$ python3 -q
>>> import numpy as np
>>> import numpy.linalg as la
>>> np.set_printoptions(precision=1, suppress=True, linewidth=200, legacy="1.25")
>>> K = np.loadtxt("w.csv", delimiter=",")
>>> K.round(1) + 0
array([[  3.3, -10.7,  -6.1,  -1.3, -12.3, -15.9],
       [  2.7,  -7.7,  -4.4,  -0.7,  -8.7, -12. ],
       [  2.6,  -7.6,  -4.3,  -0.6,  -8.6, -11.8],
       [  1. ,  -1.9,  -0.9,   0. ,  -1.9,  -3.8],
       [  0.9,  -1.8,  -0.9,   0. ,  -1.7,  -3.7],
       [  0.9,  -1.7,  -0.8,   0. ,  -1.7,  -3.6],
       [  0.8,  -1.5,  -0.7,   0. ,  -1.4,  -3.1],
       [  0.5,  -0.9,  -0.3,  -0.1,  -0.7,  -2. ],
       [  0.4,  -0.7,  -0.3,  -0.1,  -0.5,  -1.8],
       [  0. ,   0.1,   0. ,   0.1,   0. ,   0.2],
       [  0.2,   0.9,   0.1,   1. ,   0.2,   1.1],
       [  0.6,   2.3,   0.5,   2.5,   0.9,   2.5],
       [  0.8,   3. ,   0.7,   3.1,   1.4,   3.1],
       [  1.2,   4.8,   1.3,   4.7,   2.5,   4.7],
       [  1.2,   4.9,   1.3,   4.8,   2.6,   4.8],
       [  1.4,   6.1,   1.7,   5.8,   3.5,   5.9],
       [  2.7,  13.1,   4.4,  11.4,   8.8,  12.1],
       [  2.8,  13.7,   4.6,  11.9,   9.3,  12.6],
       [  3.3,  17.3,   6.1,  14.6,  12.2,  15.8],
       [  3.5,  18.7,   6.6,  15.6,  13.3,  17.1],
       [  3.9,  21. ,   7.6,  17.3,  15.2,  19.1]])
>>> Xc = K - K.mean(axis=0)
>>> Uu, sig, Vh = la.svd(Xc, full_matrices=False)
>>> np.round(Vh[0] * np.sign(Vh[0, np.abs(Vh[0]).argmax()]), 1) + 0
array([0. , 0.5, 0.2, 0.4, 0.4, 0.6])
>>> np.abs(Vh[0]).argmax()
5
>>> sig.round(1) + 0
array([72.7, 10.9,  3. ,  0. ,  0. ,  0. ])
>>> z = K[:, 4] > np.median(K[:, 4])
>>> u = K[z].mean(axis=0) - K[~z].mean(axis=0)
>>> z.astype(int)
array([0, 0, 0, 0, 0, 0, 0, 0, 0, 0, 0, 1, 1, 1, 1, 1, 1, 1, 1, 1, 1])
>>> print(round(float((((K - K.mean(axis=0)) @ u > 0) == z).mean()), 1))
0.9
>>> np.argsort(-np.abs(u).round(6), kind="stable")
array([5, 1, 4, 3, 2, 0])
